$ python3 -q
>>> import numpy as np
>>> import numpy.linalg as la
>>> np.set_printoptions(precision=2, suppress=True, linewidth=200)
>>> W0 = np.load("case10.npy")
>>> W0
array([[5., 1., 0., 1.],
       [1., 5., 0., 1.],
       [0., 0., 4., 0.],
       [1., 1., 0., 5.]])
>>> # 2 groups of indices that never mix
>>> np.round(la.det(W0), 2)
np.float64(448.0)
>>> W0 @ W0
array([[27., 11.,  0., 11.],
       [11., 27.,  0., 11.],
       [ 0.,  0., 16.,  0.],
       [11., 11.,  0., 27.]])
>>> np.flatnonzero(la.matrix_power((W0 != 0) + (W0.T != 0) + np.eye(4), 4)[3])
array([0, 1, 3])
>>> M = np.minimum.outer(np.arange(1, 4), np.arange(1, 4)) * 2
>>> M
array([[2, 2, 2],
       [2, 4, 4],
       [2, 4, 6]])
>>> # equal to its transpose
>>> out = M / np.sqrt((M ** 2).mean(axis=1, keepdims=True))
>>> M - M.mean(axis=1, keepdims=True)
array([[ 0.  ,  0.  ,  0.  ],
       [-1.33,  0.67,  0.67],
       [-2.  ,  0.  ,  2.  ]])
>>> out[2]
array([0.46, 0.93, 1.39])
>>> la.matrix_rank(M - M.mean(axis=1, keepdims=True))
np.int64(2)
>>> C2 = M.T @ M
>>> np.trace(C2), (M ** 2).sum()
(np.int64(104), np.int64(104))
>>> np.diag(C2)
array([12, 36, 56])
>>> (M @ M.T).shape
(3, 3)
>>> np.allclose(C2, C2.T)
True
>>> O = W0.astype(float).copy()
>>> for j in range(4):
...     O[:, j] -= O[:, :j] @ (O[:, :j].T @ O[:, j])
...     O[:, j] /= la.norm(O[:, j])
... 
>>> O
array([[ 0.96, -0.22,  0.  , -0.16],
       [ 0.19,  0.97,  0.  , -0.16],
       [ 0.  ,  0.  ,  1.  ,  0.  ],
       [ 0.19,  0.12,  0.  ,  0.97]])
>>> out = la.inv(M)
>>> np.allclose(out, M.T)
False
>>> (np.abs(out) > 1e-9).astype(int)
array([[1, 1, 0],
       [1, 1, 1],
       [0, 1, 1]])
>>> np.round(la.slogdet(M)[0], 2)
np.float64(1.0)
>>> la.det(M) * out
array([[ 8., -4.,  0.],
       [-4.,  8., -4.],
       [ 0., -4.,  4.]])
>>> round(float(la.det(M) * la.det(out)), 2)
1.0
>>> la.inv(out)
array([[2., 2., 2.],
       [2., 4., 4.],
       [2., 4., 6.]])
>>> t3 = np.stack([M, -1 * M, M[::-1]])
>>> (t3 @ M.T).shape
(3, 3, 3)
>>> la.matrix_rank(t3.reshape(3, -1))
np.int64(2)
>>> la.norm(t3, axis=(1, 2))
array([10.2, 10.2, 10.2])
>>> mat = np.load("test8.npy")
>>> mat
array([[0, 1, 0, 1],
       [1, 0, 1, 0],
       [0, 1, 0, 0],
       [1, 0, 0, 0]])
>>> # equal to its transpose
>>> out = mat / la.norm(mat, axis=1, keepdims=True)
>>> C2 = out @ out.T
>>> C2[2]
array([0.71, 0.  , 1.  , 0.  ])
>>> C2
array([[1.  , 0.  , 0.71, 0.  ],
       [0.  , 1.  , 0.  , 0.71],
       [0.71, 0.  , 1.  , 0.  ],
       [0.  , 0.71, 0.  , 1.  ]])
>>> la.norm(out, axis=1)
array([1., 1., 1., 1.])
>>> u = np.array([0, -1, -9])
>>> np.polyval(u, mat[1])
array([-10,  -9, -10,  -9])
>>> np.cross(mat[1, :3], mat[2, :3])
array([-1,  0,  1])
>>> np.array([np.convolve(row, u, "same") for row in mat])
array([[ 0, -1, -9, -1],
       [-1, -9, -1, -9],
       [ 0, -1, -9,  0],
       [-1, -9,  0,  0]])
>>> hat = np.triu(np.array([[0, 3, 0, 1], [2, -1, -2, 1], [2, 3, -3, -1], [-2, 1, -2, 2]]), 1) + np.eye(4)
>>> out = hat @ mat @ la.inv(hat)
>>> np.trace(out), np.trace(mat)
(np.float64(0.0), np.int64(0))
>>> np.round(np.poly(out), 2) + 0
array([ 1.,  0., -3.,  0.,  1.])
>>> np.round(la.det(out), 2)
np.float64(1.0)
>>> out
array([[  4., -11., -19., -11.],
       [  2.,  -8., -15.,  -9.],
       [ -1.,   4.,   8.,   5.],
       [  1.,  -3.,  -6.,  -4.]])
>>> mat @ mat
array([[2, 0, 1, 0],
       [0, 2, 0, 1],
       [1, 0, 1, 0],
       [0, 1, 0, 1]])
>>> mat.sum(axis=0)
array([2, 2, 1, 1])
>>> low = np.diag(mat.sum(axis=1)) - mat
>>> (la.eigvalsh(low) < 1e-8).sum()
np.int64(1)
>>> np.round(la.eigvalsh(low), 2) + 0
array([0.  , 0.59, 2.  , 3.41])
>>> round(la.det(low[1:, 1:]))
1
>>> E = np.load("sample15.npy")
>>> E
array([[ 0.45, -0.81,  1.06],
       [ 0.73, -0.48,  0.2 ],
       [ 1.99, -1.99,  1.07],
       [ 1.52, -2.63,  2.22]])
>>> x = np.array([3, -1, 0])
>>> target = E @ x
>>> beta, lr = np.zeros(3), 1 / la.norm(E, 2) ** 2
>>> for i in range(8):
...     beta -= lr * E.T @ (E @ beta - target)
...     if i % 2 == 0: print(i, round(la.norm(E @ beta - target), 2))
... 
0 2.09
2 1.92
4 1.77
6 1.64
>>> round(float(la.cond(E)), 2)
25.14
>>> out = np.c_[E[:, :1] @ np.array([[-2]]), np.array([5, 4, 0, -4])]
>>> out
array([[-0.9 ,  5.  ],
       [-1.46,  4.  ],
       [-3.98,  0.  ],
       [-3.04, -4.  ]])
>>> la.matrix_rank(out)
np.int64(2)
>>> np.round(la.lstsq(E, out[:, 0])[0], 2) + 0
array([-2.,  0.,  0.])
>>> np.round(la.norm(out - E @ la.lstsq(E, out)[0], axis=0), 2) + 0
array([0.  , 0.78])
>>> data = np.load("data.npy")
>>> data
array([[ 0.36, -0.6 , -0.36,  0.  ],
       [ 0.36, -0.6 , -0.36,  0.  ],
       [-0.18,  0.3 ,  0.18,  0.  ]])
>>> left, s, Vt = la.svd(data)
>>> s.round(2) + 0
array([1.18, 0.  , 0.  ])
>>> out = left[:, :1] @ np.diag(s[:1]) @ Vt[:1]
>>> round(float(la.norm(data - out) / la.norm(data)), 2)
0.0
>>> left, s, Vt = la.svd(data)
>>> V = Vt[:(s > 1e-8).sum()]
>>> rng = np.random.default_rng(9027)
>>> x = data[0] + -1 * data[1] + rng.integers(2) * np.eye(4)[0]
>>> x
array([0., 0., 0., 0.])
>>> V.T @ V
array([[ 0.21, -0.35, -0.21,  0.  ],
       [-0.35,  0.58,  0.35,  0.  ],
       [-0.21,  0.35,  0.21,  0.  ],
       [ 0.  ,  0.  ,  0.  ,  0.  ]])
>>> round(float(la.norm(x - V.T @ V @ x)), 2)
0.0
>>> r = la.matrix_rank(data)
>>> r
np.int64(1)
>>> N = la.svd(data)[2][r:].T
>>> np.round(data @ N, 2) + 0
array([[0., 0., 0.],
       [0., 0., 0.],
       [0., 0., 0.]])
>>> N @ N.T
array([[ 0.79,  0.35,  0.21,  0.  ],
       [ 0.35,  0.42, -0.35,  0.  ],
       [ 0.21, -0.35,  0.79,  0.  ],
       [ 0.  ,  0.  ,  0.  ,  1.  ]])
>>> [int(la.matrix_rank(data[:i])) for i in range(1, len(data) + 1)]
[1, 1, 1]
>>> la.matrix_rank(data.T @ data), la.matrix_rank(data @ data.T)
(np.int64(1), np.int64(1))
>>> [int(la.matrix_rank(data[:, :j + 1])) for j in range(4)]
[1, 1, 1, 1]
>>> K = np.array([[1, -1, -1, 1, -1, 1, 1, -1],
...     [1, 1, 1, 1, 1, 1, 1, 1],
...     [1, -1, -1, 1, 1, -1, -1, 1]])
>>> C2 = K.T @ K
>>> np.trace(C2), (K ** 2).sum()
(np.int64(24), np.int64(24))
>>> np.diag(C2)
array([3, 3, 3, 3, 3, 3, 3, 3])
>>> feats = np.loadtxt("layer7.csv", delimiter=",")
>>> feats
array([[ -0.58,   4.85,   3.9 ,  -2.53,  19.3 ,  -9.58],
       [-11.87,  10.19,   1.22,   0.7 ,  -2.91,   6.03],
       [-10.51,  12.66,  -7.49,   7.54,  -4.41,   9.27],
       [ -1.55, -10.88,   4.17,  -7.82,   2.73,   0.32],
       [ 10.15,   8.49, -10.93,  -4.55,  -2.6 ,   1.54],
       [ 10.86,  -8.34,   6.39,   4.82,   0.07,   8.65],
       [  3.34,  13.66,   4.21, -12.11,   9.8 ,   4.76],
       [ -4.96,  -3.09,  -5.36,  -5.83,  -9.52,  -6.13],
       [ -3.18,  16.42,  -5.99,  -7.91, -19.23,  -9.49],
       [ -3.63,   4.15,  -0.7 , -16.72,   8.89,   5.52],
       [  2.81, -18.35,   1.04,   5.48, -12.83,   2.36],
       [  1.26,  -6.23,   0.66,   1.36,   4.72,  -0.35],
       [  8.52,  -0.78,   2.55,   5.25,   9.78,  -1.29],
       [  9.66, -22.5 ,  -7.44,   2.58,  -0.09,   0.45],
       [ -3.59,   3.51,   0.44,   2.56,  -3.66, -13.05],
       [ -5.31,  12.44,  -4.23,   4.59,   5.06,  -9.59],
       [  9.91, -19.44, -14.31,  -1.6 ,  -9.65,   0.99],
       [  0.74,  -0.54,  -6.38,   6.48, -13.59,   5.46],
       [  0.69,  -2.72,   2.73,  -7.45,   5.89, -16.39],
       [ -4.55, -13.93,   9.1 ,  -7.04,   0.55,   6.62],
       [  2.82,   0.07,  -8.6 ,  -0.1 ,  -1.66,  -5.47],
       [ -1.01,   6.54,   7.45,  -0.19,  17.89,  -3.77],
       [ -2.51,   1.12,  16.34,  -2.48,  13.45,  17.82],
       [  2.72,  13.41,   1.75,   0.34, -11.48,   2.07],
       [  1.79,  -4.16,   1.98,   1.82,  11.51,  -3.57],
       [  2.86,  -6.8 ,   7.58,   0.21,  -2.31,   0.52],
       [  1.74,   9.05,   4.27,   0.28,  -3.88,  -1.15],
       [ -1.59,   3.91,   6.33,  -6.16,  -1.92,  -2.64],
       [  0.  ,   2.85,   0.11,   3.96,  13.22,  -7.49],
       [ -3.07,  -4.6 ,   7.76,  12.37,  13.34,   4.87],
       [  2.19,  -9.5 ,   7.9 ,  -8.26,  -4.73,  -6.54]])
>>> x = np.array([0, -1, -3, 4, 0, 4])
>>> target = feats @ x
>>> np.round(la.pinv(feats) @ feats, 2) + 0
array([[1., 0., 0., 0., 0., 0.],
       [0., 1., 0., 0., 0., 0.],
       [0., 0., 1., 0., 0., 0.],
       [0., 0., 0., 1., 0., 0.],
       [0., 0., 0., 0., 1., 0.],
       [0., 0., 0., 0., 0., 1.]])
>>> target = target + 0.05 * rng.normal(size=31)
>>> target
array([ -64.93,   13.04,   77.05,  -31.77,   12.18,   43.05,  -55.74,  -28.62,  -68.05,  -46.83,   46.61,    8.32,    8.94,   56.96,  -46.79,  -19.78,   59.91,   67.43, -100.97,  -15.12,    3.44,
        -44.77,   11.2 ,   -8.95,   -8.73,  -13.03,  -25.27,  -58.1 ,  -17.18,   50.27,  -73.45])
>>> beta, *_ = la.lstsq(feats, target)
>>> round(float(la.norm(target - feats @ beta)), 2)
0.29
>>> beta.round()
array([ 0., -1., -3.,  4., -0.,  4.])
>>> C2 = np.cov(feats, rowvar=False)
>>> np.polyfit(feats[:, 1], feats[:, 4], 1)
array([0.06, 1.04])
>>> np.round(np.corrcoef(feats.T), 2) + 0
array([[ 1.  , -0.43, -0.18,  0.05, -0.04,  0.  ],
       [-0.43,  1.  , -0.03, -0.11,  0.07, -0.11],
       [-0.18, -0.03,  1.  , -0.09,  0.48,  0.23],
       [ 0.05, -0.11, -0.09,  1.  ,  0.  ,  0.12],
       [-0.04,  0.07,  0.48,  0.  ,  1.  ,  0.  ],
       [ 0.  , -0.11,  0.23,  0.12,  0.  ,  1.  ]])
>>> C = feats[[23, 0]].astype(float)
>>> for _ in range(6):
...     idx = la.norm(feats[:, None] - C, axis=-1).argmin(axis=1)
...     C = np.array([feats[idx == j].mean(axis=0) for j in range(2)])
... 
>>> idx
array([1, 0, 0, 1, 0, 1, 1, 0, 0, 1, 0, 1, 1, 0, 0, 1, 0, 0, 1, 1, 0, 1, 1, 0, 1, 0, 0, 0, 1, 1, 0])
>>> C
array([[ 0.62, -0.16, -2.25, -0.51, -6.53, -0.99],
       [ 0.28, -0.4 ,  4.16, -1.48,  9.08, -0.23]])
>>> np.abs(C[1] - C[0]).argmax()
np.int64(4)
>>> C[1] - C[0]
array([-0.34, -0.25,  6.41, -0.96, 15.61,  0.75])
>>> np.bincount(idx)
array([16, 15])
>>> def softmax(z):
...     e = np.exp(z - z.max(axis=-1, keepdims=True))
...     return e / e.sum(axis=-1, keepdims=True)
... 
>>> np.round(softmax(C[1]), 2) + 0
array([0.  , 0.  , 0.01, 0.  , 0.99, 0.  ])
>>> np.round(softmax(10 * C[1]), 2) + 0
array([0., 0., 0., 0., 1., 0.])
>>> softmax(C).sum(axis=1)
array([1., 1.])
>>> scores = C @ C.T / np.sqrt(6)
>>> softmax(scores)[1] @ C
array([ 0.28, -0.4 ,  4.16, -1.48,  9.08, -0.23])
>>> np.round(softmax(scores), 2) + 0
array([[1., 0.],
       [0., 1.]])
>>> np.round(softmax(scores + np.triu(np.full(scores.shape, -np.inf), 1)), 2) + 0
array([[1., 0.],
       [0., 1.]])
>>> softmax(scores).round(6).argmax(axis=1)
array([0, 1])
>>> out = np.c_[feats[:, :5] @ np.array([[4, 3, 4, -9, 7],
...     [9, 4, -4, 5, -6],
...     [-4, 1, 5, -3, -6],
...     [1, 8, -1, -3, 3],
...     [8, -4, -3, 3, -9]]), np.array([2, -2, 1, 0, -3, 1, 1, 0, -3, 1, -3, -1, 2, 1, -3, 2, 0, -3, 3, -1, -3, -3, -3, -1, -3, 1, -2, 0, -2, 1, -3])]
>>> out
array([[ 177.6 ,  -75.88,  -57.59,   83.26, -237.85,    2.  ],
       [  16.77,   23.61,  -74.11,  143.29, -123.26,   -2.  ],
       [  74.12,   89.58, -124.44,  144.51,  -42.28,    1.  ],
       [-106.78, -117.48,   57.8 ,  -21.31,  -18.62,    0.  ],
       [ 135.38,   27.48,  -35.66,  -10.26,   95.44,   -3.  ],
       [ -51.8 ,   43.89,  103.72, -172.86,  101.55,    1.  ],
       [ 185.75,  -67.21,  -37.52,   91.34, -208.37,    1.  ],
       [-108.2 ,  -41.16,    0.11,   34.2 ,   84.17,    0.  ],
       [  -2.73,   63.79,  -42.75,   94.73,   64.5 ,   -3.  ],
       [  80.03, -164.31,  -44.57,  132.35, -176.28,    1.  ],
       [-255.23,   31.23,  122.85, -175.09,  255.44,   -3.  ],
       [ -14.55,  -28.48,   17.74,  -34.39,    3.84,   -1.  ],
       [ 100.35,   27.87,   15.36,  -74.64,  -23.25,    2.  ],
       [-132.24,  -47.46,   89.13, -185.13,  255.81,    1.  ],
       [ -11.25,   38.83,  -17.78,   29.88,   -8.21,   -3.  ],
       [ 152.71,   46.08, -111.92,  124.09, -118.2 ,    2.  ],
       [-156.88,  -36.54,   76.4 , -167.61,  353.92,    0.  ],
       [ -78.62,   99.88,    7.51,  -50.43,  188.45,   -3.  ],
       [   7.03,  -89.24,   17.07,   12.02,  -70.59,    3.  ],
       [-182.61, -118.79,   88.41,  -33.23,  -28.94,   -1.  ],
       [  32.93,    5.98,  -26.92,   -3.91,   85.56,   -3.  ],
       [ 167.95,  -42.5 ,  -46.43,   73.68, -252.59,   -3.  ],
       [  39.8 ,  -60.35,   29.31,   26.96, -250.82,   -3.  ],
       [  33.07,  112.19,    0.09,    1.86,   32.42,   -1.  ],
       [  55.7 ,  -40.77,   -2.65,  -13.78,  -72.52,   -3.  ],
       [ -98.35,   -0.12,   83.26,  -90.04,   36.76,    1.  ],
       [  40.57,   63.45,    3.47,    4.3 ,  -31.98,   -2.  ],
       [ -18.01,  -24.4 ,   21.57,   27.59,  -73.77,    0.  ],
       [ 134.93,   -9.69,  -54.47,   41.7 , -124.86,   -2.  ],
       [  34.37,   25.75,   -7.47,  -15.74, -123.4 ,    1.  ],
       [-154.44,  -70.69,  108.71,  -80.32,   42.72,   -3.  ]])
>>> la.matrix_rank(out)
np.int64(6)
>>> np.round(la.lstsq(feats, out[:, 0])[0], 2) + 0
array([ 4.,  9., -4.,  1.,  8.,  0.])
